$ python -q
>>> import numpy as np
>>> np.set_printoptions(suppress=True, linewidth=100)
>>> rnd = lambda a: np.round(a, 2) + 0
>>> W0 = np.loadtxt("mat.csv", delimiter=",")
>>> W0
array([[ 23., -20.,  10.],
       [-20.,  14.,  -8.],
       [ 10.,  -8.,   2.]])
>>> ev, vecs = np.linalg.eigh(W0)
>>> x = np.array([4, 5, 2])
>>> rnd(vecs * np.abs(ev) @ vecs.T)
array([[ 24.78, -18.22,   9.11],
       [-18.22,  16.58,  -7.29],
       [  9.11,  -7.29,   5.64]])
>>> rnd(x @ W0 @ x / (x @ x)), rnd(ev[0]), ev[-1]
(np.float64(-1.64), np.float64(-2.0), np.float64(43.0))
>>> rng = np.random.default_rng(65)
>>> labels = rng.permutation(3)
>>> labels
array([2, 1, 0])
>>> A2 = W0[labels][:, labels]
>>> rnd(np.sort(np.abs(np.linalg.eigvals(A2))))
array([ 2.,  2., 43.])
>>> A2
array([[  2.,  -8.,  10.],
       [ -8.,  14., -20.],
       [ 10., -20.,  23.]])
>>> rnd(np.linalg.det(A2)), rnd(np.linalg.det(W0[labels]))
(np.float64(172.0), np.float64(-172.0))
>>> A = np.array([[0.4, -0.1, -0.9, -0.3, 0.1, -0.3],
...     [-0.2, -0.2, 0.7, -0.4, -0.8, 0.8],
...     [-1.4, 0.4, -1.0, -0.2, 0.8, 0.3],
...     [-0.5, 0.0, 2.8, -0.4, -1.9, 0.2],
...     [-1.4, 1.4, -1.3, 0.8, -0.4, 0.2]])
>>> A
array([[ 0.4, -0.1, -0.9, -0.3,  0.1, -0.3],
       [-0.2, -0.2,  0.7, -0.4, -0.8,  0.8],
       [-1.4,  0.4, -1. , -0.2,  0.8,  0.3],
       [-0.5,  0. ,  2.8, -0.4, -1.9,  0.2],
       [-1.4,  1.4, -1.3,  0.8, -0.4,  0.2]])
>>> x = np.array([1, 0, -1, -2, 2, 3])
>>> h = np.maximum(A @ x, 0)
>>> A * (h > 1e-9)[:, None]
array([[ 0.4, -0.1, -0.9, -0.3,  0.1, -0.3],
       [-0.2, -0.2,  0.7, -0.4, -0.8,  0.8],
       [-1.4,  0.4, -1. , -0.2,  0.8,  0.3],
       [-0. ,  0. ,  0. , -0. , -0. ,  0. ],
       [-0. ,  0. , -0. ,  0. , -0. ,  0. ]])
>>> rnd(h)
array([1.2, 0.7, 2.5, 0. , 0. ])
>>> m1 = np.load("sample14.npy")
>>> m1
array([[-0.06, -0.84, -0.1 ,  4.17, -0.01],
       [ 0.  ,  0.26, -0.19,  0.55,  0.  ],
       [ 0.04,  0.34, -0.06, -1.34,  0.  ],
       [-0.01, -0.09,  0.13,  1.56,  0.  ],
       [ 0.01, -0.16,  0.05,  4.85,  0.  ],
       [ 0.  ,  0.76,  0.17, -0.17,  0.01],
       [-0.02, -0.24,  0.07,  0.19,  0.  ],
       [-0.01,  0.88,  0.05,  3.19, -0.01],
       [ 0.  , -0.65,  0.09, -6.2 ,  0.  ],
       [ 0.01, -0.26,  0.08,  5.65,  0.01]])
>>> f, g = m1[1], m1[3]
>>> rnd(f @ g)
np.float64(0.81)
>>> pr = (f @ g) / (f @ f) * f
>>> rnd(pr)
array([ 0.  ,  0.52, -0.38,  1.1 ,  0.  ])
>>> rnd(g - pr)
array([-0.01, -0.61,  0.51,  0.46,  0.  ])
>>> J = np.array([[2, 0, 0], [0, 0, 0], [0, 0, -3]])
>>> # looks like rank 2
>>> rnd(np.trace(np.linalg.pinv(J) @ J))
np.float64(2.0)
>>> np.linalg.lstsq(J[:-1].T, J[-1])[2]
np.int32(1)
>>> np.abs(np.diag(np.linalg.qr(J)[1])) > 1e-9
array([ True, False,  True])
